% python3 -q
>>> import numpy as np
>>> np.set_printoptions(precision=2, suppress=True, linewidth=200, sign=" ")
>>> mat = np.array([[6, 4, 3, 2, 2],
...     [4, 16, -5, 10, -11],
...     [3, -5, 2, -15, 7],
...     [2, 10, -15, -12, -6],
...     [2, -11, 7, -6, 4]])
>>> gram = mat.T @ mat
>>> np.linalg.matrix_rank(gram)
np.int64(5)
>>> np.linalg.svd(mat, compute_uv=False) ** 2
array([ 999.52,  515.82,   97.16,   18.96,    2.54])
>>> np.linalg.eigvalsh(gram)[::-1]
array([ 999.52,  515.82,   97.16,   18.96,    2.54])
>>> round(np.linalg.det(mat.T), 2)
np.float64(49126.0)
>>> np.poly(mat)
array([     1.,    -16.,   -689.,   5468.,  23914., -49126.])
>>> round(float(np.linalg.det(mat[::-1])), 2)
49126.0
>>> evals, evecs = np.linalg.eigh(mat)
>>> x = np.array([0, -2, -1, 2, 0])
>>> x @ mat @ x
np.int64(-22)
>>> (np.sign(evecs[:, -1].round(6)) == np.sign(evecs[0, -1].round(6))).astype(int)
array([ 1,  1,  0,  1,  0])
>>> round(x @ mat @ x / (x @ x), 2), round(float(evals[0]), 2), np.round(evals[-1], 2)
(np.float64(-2.44), -22.71, np.float64(31.62))
>>> rng = np.random.default_rng(8009)
>>> out = mat + rng.integers(-2, 3, (5, 4)) @ rng.integers(-2, 3, (4, 5))
>>> out
array([[  9,  -2,  14,   2,  11],
       [  4,  12,   0,   9,  -7],
       [  4,   2,  -1, -14,   3],
       [  2,  11, -16, -17, -10],
       [  5,  -7,  12,  -5,   6]])
>>> np.abs(out - mat).sum(axis=1)
array([ 29,  14,  16,  11,  15])
>>> out - mat
array([[ 3, -6, 11,  0,  9],
       [ 0, -4,  5, -1,  4],
       [ 1,  7, -3,  1, -4],
       [ 0,  1, -1, -5, -4],
       [ 3,  4,  5,  1,  2]])
>>> np.linalg.matrix_rank(out - mat, tol=1e-8)
np.int64(4)
